$ python -q
>>> import numpy as np
>>> import numpy.linalg as la
>>> np.set_printoptions(precision=1, suppress=True, linewidth=160, legacy="1.25")
>>> data = np.load("case0.npy")
>>> print(data)
[[-2.  1.  0.]
 [ 0. -2.  1.]
 [ 0.  0. -2.]]
>>> w1 = np.array([[-1, -8, -3, 5], [-8, 2, 1, -1], [-4, 4, -8, 2]])
>>> beta = np.array([5, 5, 6, 3])
>>> H = np.maximum(data @ w1 + beta, 0)
>>> print(H)
[[ 0. 23. 13.  0.]
 [17.  5.  0.  7.]
 [13.  0. 22.  0.]]
>>> Z = np.array([[1, 2, 2], [0, 0, 0], [2, 0, 0], [2, 2, 2]])
>>> print((H @ Z).round(6).argmax(axis=1))
[0 1 0]
>>> print(w1 @ Z)
[[  3   8   8]
 [ -8 -18 -18]
 [-16  -4  -4]]
>>> hat = np.triu(np.array([[3, -1, -1], [-4, -5, 4], [0, -5, 5]]), 1) + np.eye(3)
>>> other = hat @ data @ la.inv(hat)
>>> print(other)
[[-2.  1. -5.]
 [ 0. -2.  1.]
 [ 0.  0. -2.]]
>>> print(la.matrix_rank(other))
3
>>> print(np.round(la.det(other), 1))
-8.0
>>> vals, evecs = la.eig(data)
>>> print(vals)
[-2. -2. -2.]
>>> feats = 4 * np.eye(4) + np.eye(4, k=1)
>>> print(feats)
[[4. 1. 0. 0.]
 [0. 4. 1. 0.]
 [0. 0. 4. 1.]
 [0. 0. 0. 4.]]
>>> vals, evecs = la.eig(feats)
>>> print(np.sort(la.eigvals(la.inv(feats))))
[0.2 0.2 0.2 0.2]
>>> print(np.prod(vals))
256.0
>>> x0 = np.array([0, 2, -2, -1])
>>> h1 = np.maximum(feats @ x0, 0)
>>> print(np.maximum(feats @ x0, 0) - np.maximum(-feats @ x0, 0))
[ 2.  6. -9. -4.]
>>> print(feats.T @ h1)
[ 8. 26.  6.  0.]
>>> print(feats * (h1 > 1e-9)[:, None])
[[4. 1. 0. 0.]
 [0. 4. 1. 0.]
 [0. 0. 0. 0.]
 [0. 0. 0. 0.]]
>>> print(np.flatnonzero(h1 > 1e-9))
[0 1]
>>> other = la.inv(feats)
>>> print(la.inv(other))
[[4. 1. 0. 0.]
 [0. 4. 1. 0.]
 [0. 0. 4. 1.]
 [0. 0. 0. 4.]]
>>> print(round(float(la.det(feats) * la.det(other)), 1))
1.0
>>> print(round(la.cond(feats), 1))
1.5
>>> print(np.allclose(other, feats.T))
False
>>> print(np.prod(np.diag(feats)), round(la.det(feats), 1))
256.0 256.0
>>> print(feats @ feats)
[[16.  8.  1.  0.]
 [ 0. 16.  8.  1.]
 [ 0.  0. 16.  8.]
 [ 0.  0.  0. 16.]]
>>> print(la.matrix_power(feats - np.diag(np.diag(feats)), 4))
[[0. 0. 0. 0.]
 [0. 0. 0. 0.]
 [0. 0. 0. 0.]
 [0. 0. 0. 0.]]
>>> print([int(la.matrix_rank(la.matrix_power(feats, p))) for p in range(1, 5)])
[4, 4, 4, 4]
>>> print(la.matrix_rank(feats - feats[0, 0] * np.eye(4)))
3
>>> O, r_ = la.qr(data)
>>> print(np.abs(np.diag(r_)))
[2. 2. 2.]
>>> print(O)
[[ 1.  0.  0.]
 [-0.  1.  0.]
 [-0. -0.  1.]]
>>> print(abs(r_[0, 0]), round(la.norm(data[:, 0]), 1))
2.0 2.0
>>> K = np.load("mat.npy")
>>> print(K)
[[-2  3 -1]
 [-1 -2  3]
 [ 3 -1 -2]]
>>> Uu, s, Vh = la.svd(K)
>>> evecs = Vh[:(s > 1e-8).sum()]
>>> rng = np.random.default_rng(28)
>>> x0 = K[0] + 3 * K[2] + rng.integers(2) * np.eye(3)[1]
>>> print(x0)
[ 7.  1. -7.]
>>> print(np.round(la.norm(x0 - evecs.T @ evecs @ x0), 1))
0.6
>>> print(np.allclose(evecs.T @ evecs @ x0, x0))
False
>>> u, g = K[2], K[1]
>>> print(u @ g)
-7
>>> p = (u @ g) / (u @ u) * u
>>> print(la.matrix_rank(np.outer(u, g)))
1
>>> print(g - p)
[ 0.5 -2.5  2. ]
>>> print(np.round(la.norm(u + g) ** 2 + la.norm(u - g) ** 2, 1))
56.0
>>> idx = rng.permutation(3)
>>> print(idx)
[1 2 0]
>>> other = K[idx][:, idx]
>>> print(other)
[[-2  3 -1]
 [-1 -2  3]
 [ 3 -1 -2]]
>>> print(np.diag(other))
[-2 -2 -2]
>>> print(np.allclose(other, K))
True
>>> A = np.load("dump.npy")
>>> print(A)
[[0.5 0.5 0. ]
 [0.  1.  0. ]
 [0.  0.  1. ]]
>>> print(np.kron(np.eye(2, dtype=int), A))
[[0.5 0.5 0.  0.  0.  0. ]
 [0.  1.  0.  0.  0.  0. ]
 [0.  0.  1.  0.  0.  0. ]
 [0.  0.  0.  0.5 0.5 0. ]
 [0.  0.  0.  0.  1.  0. ]
 [0.  0.  0.  0.  0.  1. ]]
>>> print(np.round(la.det(A.T), 1))
0.5
>>> print(la.eigvals(A))
[0.5 1.  1. ]
>>> print(round(float(la.eigvals(A).sum().real), 1))
2.5
>>> vals, evecs = la.eig(A)
>>> print(A @ evecs[:, 0] - vals[0] * evecs[:, 0])
[0. 0. 0.]
>>> print(np.sort(la.eigvals(A @ A)))
[0.2 1.  1. ]
